$ python -q
>>> import numpy as np
>>> np.set_printoptions(suppress=True, linewidth=200)
>>> def tidy(a):
...     return np.round(a, 4) + 0
... 
>>> m1 = np.array([[2.0, 0.0, 0.0, 0.0, 0.0, 0.0],
...     [0.0, 5.0, 2.0, -3.0, -5.0, 7.0],
...     [0.0, -4.0, 9.0, 2.0, 3.0, 5.0],
...     [0.0, -2.0, 0.0, 3.0, -1.0, 7.0],
...     [0.0, 0.0, 3.0, 2.0, -5.0, -8.0],
...     [0.0, -5.0, 9.0, 5.0, 4.0, 7.0]])
>>> T = np.stack([m1, 3 * m1, m1[::-1]])
>>> print(T.shape)
(3, 6, 6)
>>> print((T @ m1.T).shape)
(3, 6, 6)
>>> print(T.sum(axis=0))
[[  8.  -5.   9.   5.   4.   7.]
 [  0.  20.  11. -10. -25.  20.]
 [  0. -18.  36.  11.  11.  27.]
 [  0. -12.   9.  14.  -1.  33.]
 [  0.   5.  14.   5. -25. -25.]
 [  2. -20.  36.  20.  16.  28.]]
>>> vec = np.array([-4, 1, 0, -2, 1, 5])
>>> y = m1 @ vec
>>> beta, lr = np.zeros(6), 1 / np.linalg.norm(m1, 2) ** 2
>>> for i in range(6):
...     beta -= lr * m1.T @ (m1 @ beta - y)
...     if i % 2 == 0: print(i, round(np.linalg.norm(m1 @ beta - y), 4))
... 
0 35.0665
2 16.2483
4 10.6561
>>> print(tidy(np.linalg.cond(m1)))
19.965
>>> M2 = np.linalg.inv(m1)
>>> print(tidy(m1 @ M2))
[[1. 0. 0. 0. 0. 0.]
 [0. 1. 0. 0. 0. 0.]
 [0. 0. 1. 0. 0. 0.]
 [0. 0. 0. 1. 0. 0.]
 [0. 0. 0. 0. 1. 0.]
 [0. 0. 0. 0. 0. 1.]]
>>> print(tidy(np.linalg.slogdet(m1)[0]))
1.0
>>> print(tidy(np.linalg.det(m1) * np.linalg.det(M2)))
1.0
>>> print(tidy(np.linalg.det(m1) * M2))
[[ 9240.     0.     0.     0.     0.     0.]
 [    0.  2880. -9408. -5424.  -336.  8880.]
 [    0.   870.   700. -1600.   630.   950.]
 [    0.   630. -8372. -1456.   966.  7910.]
 [    0.   -90. -3556. -3488. -1722.  4150.]
 [    0.   540.   392.  1216.  -756.  -260.]]
>>> print(np.allclose(M2, m1.T))
False
